% ipython --no-banner

In [1]: import numpy as np

In [2]: np.set_printoptions(suppress=True, linewidth=100)

In [3]: tidy = lambda a: np.round(a, 3) + 0

In [4]: f = np.array([0, 7, -3, -2, -1, 7]) + 0.5

In [5]: E = np.outer(f, f) / (f @ f)

In [6]: tidy(E)
Out[6]: 
array([[ 0.002,  0.031, -0.01 , -0.006, -0.002,  0.031],
       [ 0.031,  0.463, -0.154, -0.093, -0.031,  0.463],
       [-0.01 , -0.154,  0.051,  0.031,  0.01 , -0.154],
       [-0.006, -0.093,  0.031,  0.019,  0.006, -0.093],
       [-0.002, -0.031,  0.01 ,  0.006,  0.002, -0.031],
       [ 0.031,  0.463, -0.154, -0.093, -0.031,  0.463]])

In [7]: x = np.array([-1, -5, 5, 3, -4, -1])

In [8]: tidy(np.linalg.eigvalsh(2 * E - np.eye(6)))
Out[8]: array([-1., -1., -1., -1., -1.,  1.])

In [9]: tidy(E @ E @ x)
Out[9]: array([-0.249, -3.735,  1.245,  0.747,  0.249, -3.735])

In [10]: print(tidy((x - E @ x) @ (E @ x)))
0.0

In [11]: tidy(E @ x)
Out[11]: array([-0.249, -3.735,  1.245,  0.747,  0.249, -3.735])

In [12]: w1 = np.array([[2, 4, 8],
    ...:     [6, -9, 9],
    ...:     [-9, 2, 1],
    ...:     [-9, 1, -1],
    ...:     [2, 6, 2],
    ...:     [0, -8, -9]])

In [13]: coef = np.array([3, 1, 1])

In [14]: act = np.maximum(E @ w1 + coef, 0)

In [15]: print(np.linalg.matrix_rank(act))
3

In [16]: tidy((act > 0).mean(axis=0))
Out[16]: array([1.   , 0.667, 1.   ])

In [17]: Z = np.array([[1, 2, 1], [2, 1, 0], [0, 0, 1]])

In [18]: print((act @ Z).round(6).argmax(axis=1))
[1 1 0 0 1 1]

In [19]: M2 = np.array([[7, 7, 1, 9, 9, 5, 5, 6],
    ...:     [8, 0, 8, 3, 3, 4, 3, 0],
    ...:     [1, 6, 2, 8, 1, 6, 6, 6],
    ...:     [5, 6, 8, 5, 0, 6, 3, 0],
    ...:     [0, 3, 5, 6, 3, 9, 7, 4],
    ...:     [1, 5, 5, 3, 4, 8, 8, 6],
    ...:     [7, 2, 3, 5, 5, 5, 1, 6],
    ...:     [0, 7, 9, 1, 6, 0, 4, 0]])

In [20]: M2[-1] = M2[0]

In [21]: m1 = M2 + 0.05 * np.eye(8)

In [22]: m1
Out[22]: 
array([[7.05, 7.  , 1.  , 9.  , 9.  , 5.  , 5.  , 6.  ],
       [8.  , 0.05, 8.  , 3.  , 3.  , 4.  , 3.  , 0.  ],
       [1.  , 6.  , 2.05, 8.  , 1.  , 6.  , 6.  , 6.  ],
       [5.  , 6.  , 8.  , 5.05, 0.  , 6.  , 3.  , 0.  ],
       [0.  , 3.  , 5.  , 6.  , 3.05, 9.  , 7.  , 4.  ],
       [1.  , 5.  , 5.  , 3.  , 4.  , 8.05, 8.  , 6.  ],
       [7.  , 2.  , 3.  , 5.  , 5.  , 5.  , 1.05, 6.  ],
       [7.  , 7.  , 1.  , 9.  , 9.  , 5.  , 5.  , 6.05]])

In [23]: left, sv, Vt = np.linalg.svd(m1)

In [24]: np.argmax(sv[:-1] / (sv[1:] + 1e-6)) + 1
Out[24]: np.int64(7)

In [25]: tidy(sv)
Out[25]: array([39.506, 12.397, 11.492,  6.217,  4.104,  3.159,  2.068,  0.024])

In [26]: M2 = left[:, :7] @ np.diag(sv[:7]) @ Vt[:7]

In [27]: np.linalg.matrix_rank(m1, rtol=0.05)
Out[27]: np.int64(7)

In [28]: rng = np.random.default_rng(61)

In [29]: idx = rng.permutation(8)

In [30]: idx
Out[30]: array([4, 6, 3, 0, 2, 1, 5, 7])

In [31]: M2 = m1[idx][:, idx]

In [32]: print(tidy(np.linalg.det(M2)), tidy(np.linalg.det(m1[idx])))
-22512.333 22512.333

In [33]: np.diag(M2)
Out[33]: array([3.05, 1.05, 5.05, 7.05, 2.05, 0.05, 8.05, 6.05])

In [34]: tidy(np.trace(M2))
Out[34]: np.float64(32.4)

In [35]: np.allclose(M2, m1)
Out[35]: False

In [36]: gram = m1.T @ m1

In [37]: tidy(np.linalg.eigvalsh(gram)[::-1])
Out[37]: array([1560.704,  153.688,  132.076,   38.654,   16.843,    9.977,    4.277,    0.001])

In [38]: np.linalg.matrix_rank(gram)
Out[38]: np.int64(8)

In [39]: tidy(np.linalg.svd(m1, compute_uv=False) ** 2)
Out[39]: array([1560.704,  153.688,  132.076,   38.654,   16.843,    9.977,    4.277,    0.001])

In [40]: print(np.allclose(gram, gram.T))
True

In [41]: (m1 @ m1.T).shape
Out[41]: (8, 8)

In [42]: tidy(np.diag(gram))
Out[42]: array([238.702, 208.002, 193.202, 330.502, 222.302, 308.802, 218.102, 196.602])

In [43]: print((m1 - m1.T) / 2)
[[ 0.  -0.5  0.   2.   4.5  2.  -1.  -0.5]
 [ 0.5  0.   1.  -1.5  0.  -0.5  0.5 -3.5]
 [ 0.  -1.   0.   0.  -2.   0.5  1.5  2.5]
 [-2.   1.5  0.   0.  -3.   1.5 -1.  -4.5]
 [-4.5  0.   2.   3.   0.   2.5  1.  -2.5]
 [-2.   0.5 -0.5 -1.5 -2.5  0.   1.5  0.5]
 [ 1.  -0.5 -1.5  1.  -1.  -1.5  0.   0.5]
 [ 0.5  3.5 -2.5  4.5  2.5 -0.5 -0.5  0. ]]

In [44]: tidy(np.sort(np.abs(np.linalg.eigvals(m1))))
Out[44]: array([ 0.05 ,  3.356,  3.356,  4.718,  5.384,  5.384,  7.654, 38.184])

In [45]: print(np.allclose(m1, m1.T))
False

In [46]: theta = np.radians(15)

In [47]: r_ = np.eye(8)

In [48]: r_[7, 7] = r_[5, 5] = np.cos(theta)

In [49]: r_[7, 5], r_[5, 7] = -np.sin(theta), np.sin(theta)

In [50]: tidy(r_)
Out[50]: 
array([[ 1.   ,  0.   ,  0.   ,  0.   ,  0.   ,  0.   ,  0.   ,  0.   ],
       [ 0.   ,  1.   ,  0.   ,  0.   ,  0.   ,  0.   ,  0.   ,  0.   ],
       [ 0.   ,  0.   ,  1.   ,  0.   ,  0.   ,  0.   ,  0.   ,  0.   ],
       [ 0.   ,  0.   ,  0.   ,  1.   ,  0.   ,  0.   ,  0.   ,  0.   ],
       [ 0.   ,  0.   ,  0.   ,  0.   ,  1.   ,  0.   ,  0.   ,  0.   ],
       [ 0.   ,  0.   ,  0.   ,  0.   ,  0.   ,  0.966,  0.   ,  0.259],
       [ 0.   ,  0.   ,  0.   ,  0.   ,  0.   ,  0.   ,  1.   ,  0.   ],
       [ 0.   ,  0.   ,  0.   ,  0.   ,  0.   , -0.259,  0.   ,  0.966]])

In [51]: M2 = m1 @ r_.T

In [52]: np.allclose(m1 @ m1.T, M2 @ M2.T)
Out[52]: True

In [53]: np.allclose(np.linalg.norm(m1, axis=1), np.linalg.norm(M2, axis=1))
Out[53]: True

In [54]: arr = np.loadtxt("out0.csv", delimiter=",")

In [55]: print(tidy(arr))
[[ 0.644 -0.273 -0.164  0.039 -0.082  0.127 -0.106 -0.041  0.255 -0.057 -0.15 ]
 [-0.273  0.791 -0.126  0.03  -0.063  0.098 -0.081 -0.031  0.195 -0.043 -0.115]
 [-0.164 -0.126  0.925  0.018 -0.038  0.059 -0.049 -0.019  0.117 -0.026 -0.069]
 [ 0.039  0.03   0.018  0.996  0.009 -0.014  0.012  0.004 -0.028  0.006  0.016]
 [-0.082 -0.063 -0.038  0.009  0.981  0.03  -0.025 -0.009  0.059 -0.013 -0.035]
 [ 0.127  0.098  0.059 -0.014  0.03   0.954  0.038  0.015 -0.091  0.02   0.054]
 [-0.106 -0.081 -0.049  0.012 -0.025  0.038  0.968 -0.012  0.076 -0.017 -0.045]
 [-0.041 -0.031 -0.019  0.004 -0.009  0.015 -0.012  0.995  0.029 -0.007 -0.017]
 [ 0.255  0.195  0.117 -0.028  0.059 -0.091  0.076  0.029  0.818  0.041  0.107]
 [-0.057 -0.043 -0.026  0.006 -0.013  0.02  -0.017 -0.007  0.041  0.991 -0.024]
 [-0.15  -0.115 -0.069  0.016 -0.035  0.054 -0.045 -0.017  0.107 -0.024  0.937]]

In [56]: np.linalg.matrix_rank(arr, rtol=0.1)
Out[56]: np.int64(10)

In [57]: np.argsort(-np.linalg.norm(arr, axis=0).round(6), kind="stable")[:3]
Out[57]: array([3, 7, 9])

In [58]: np.linalg.cond(arr) > 100
Out[58]: np.True_

In [59]: tidy(np.linalg.norm(arr, 2) / np.linalg.norm(arr))
Out[59]: np.float64(0.316)

In [60]: w, vecs = np.linalg.eigh(arr)

In [61]: x = np.array([-3, 1, -3, -2, -1, 1, 2, -3, -2, 1, 3])

In [62]: tidy(x @ arr @ x / (x @ x)), tidy(w[0]), tidy(w[-1])
Out[62]: (np.float64(0.995), np.float64(0.0), np.float64(1.0))

In [63]: left, sv, Vt = np.linalg.svd(arr)

In [64]: vecs = Vt[:(sv > 1e-8).sum()]

In [65]: x = arr[3] + 4 * arr[8] + rng.integers(2) * np.eye(11)[3]

In [66]: tidy(x)
Out[66]: array([ 1.058,  0.811,  0.487,  1.884,  0.245, -0.378,  0.315,  0.122,  3.242,  0.168,  0.446])

In [67]: np.linalg.matrix_rank(np.vstack([arr, x]))
Out[67]: np.int64(11)

In [68]: tidy(vecs.T @ vecs)
Out[68]: 
array([[ 0.644, -0.273, -0.164,  0.039, -0.082,  0.127, -0.106, -0.041,  0.255, -0.057, -0.15 ],
       [-0.273,  0.791, -0.126,  0.03 , -0.063,  0.098, -0.081, -0.031,  0.195, -0.043, -0.115],
       [-0.164, -0.126,  0.925,  0.018, -0.038,  0.059, -0.049, -0.019,  0.117, -0.026, -0.069],
       [ 0.039,  0.03 ,  0.018,  0.996,  0.009, -0.014,  0.012,  0.004, -0.028,  0.006,  0.016],
       [-0.082, -0.063, -0.038,  0.009,  0.981,  0.03 , -0.025, -0.009,  0.059, -0.013, -0.035],
       [ 0.127,  0.098,  0.059, -0.014,  0.03 ,  0.954,  0.038,  0.015, -0.091,  0.02 ,  0.054],
       [-0.106, -0.081, -0.049,  0.012, -0.025,  0.038,  0.968, -0.012,  0.076, -0.017, -0.045],
       [-0.041, -0.031, -0.019,  0.004, -0.009,  0.015, -0.012,  0.995,  0.029, -0.007, -0.017],
       [ 0.255,  0.195,  0.117, -0.028,  0.059, -0.091,  0.076,  0.029,  0.818,  0.041,  0.107],
       [-0.057, -0.043, -0.026,  0.006, -0.013,  0.02 , -0.017, -0.007,  0.041,  0.991, -0.024],
       [-0.15 , -0.115, -0.069,  0.016, -0.035,  0.054, -0.045, -0.017,  0.107, -0.024,  0.937]])

In [69]: print(np.allclose(vecs.T @ vecs @ x, x))
False

In [70]: print(np.unravel_index(np.abs(arr).argmax(), arr.shape))
(np.int64(3), np.int64(3))

In [71]: arr[:, 11]
Traceback (most recent call last):
  Cell In[71], line 1
    arr[:, 11]
IndexError: index 11 is out of bounds for axis 1 with size 11


In [72]: tidy(np.abs(arr).max())
Out[72]: np.float64(0.996)

In [73]: np.count_nonzero(arr)
Out[73]: np.int64(121)

In [74]: tidy(np.linalg.norm(arr))
Out[74]: np.float64(3.162)

In [75]: arr.shape
Out[75]: (11, 11)

In [76]: np.linalg.matrix_rank(arr)
Out[76]: np.int64(10)

In [77]: M2 = np.array([[-1, -3], [1, 0]])

In [78]: Z = np.array([[0, 1, 0], [0, 0, 1], [0, 2, 1]])

In [79]: feats = np.block([[M2, np.zeros((2, 3))], [np.zeros((3, 2)), Z]])

In [80]: feats
Out[80]: 
array([[-1., -3.,  0.,  0.,  0.],
       [ 1.,  0.,  0.,  0.,  0.],
       [ 0.,  0.,  0.,  1.,  0.],
       [ 0.,  0.,  0.,  0.,  1.],
       [ 0.,  0.,  0.,  2.,  1.]])

In [81]: tidy(np.linalg.det(feats.T))
Out[81]: np.float64(0.0)

In [82]: np.poly(feats)
Out[82]: array([ 1.,  0.,  0., -5., -6.,  0.])

In [83]: np.kron(np.eye(2, dtype=int), feats)
Out[83]: 
array([[-1., -3.,  0.,  0.,  0., -0., -0.,  0.,  0.,  0.],
       [ 1.,  0.,  0.,  0.,  0.,  0.,  0.,  0.,  0.,  0.],
       [ 0.,  0.,  0.,  1.,  0.,  0.,  0.,  0.,  0.,  0.],
       [ 0.,  0.,  0.,  0.,  1.,  0.,  0.,  0.,  0.,  0.],
       [ 0.,  0.,  0.,  2.,  1.,  0.,  0.,  0.,  0.,  0.],
       [-0., -0.,  0.,  0.,  0., -1., -3.,  0.,  0.,  0.],
       [ 0.,  0.,  0.,  0.,  0.,  1.,  0.,  0.,  0.,  0.],
       [ 0.,  0.,  0.,  0.,  0.,  0.,  0.,  0.,  1.,  0.],
       [ 0.,  0.,  0.,  0.,  0.,  0.,  0.,  0.,  0.,  1.],
       [ 0.,  0.,  0.,  0.,  0.,  0.,  0.,  0.,  2.,  1.]])
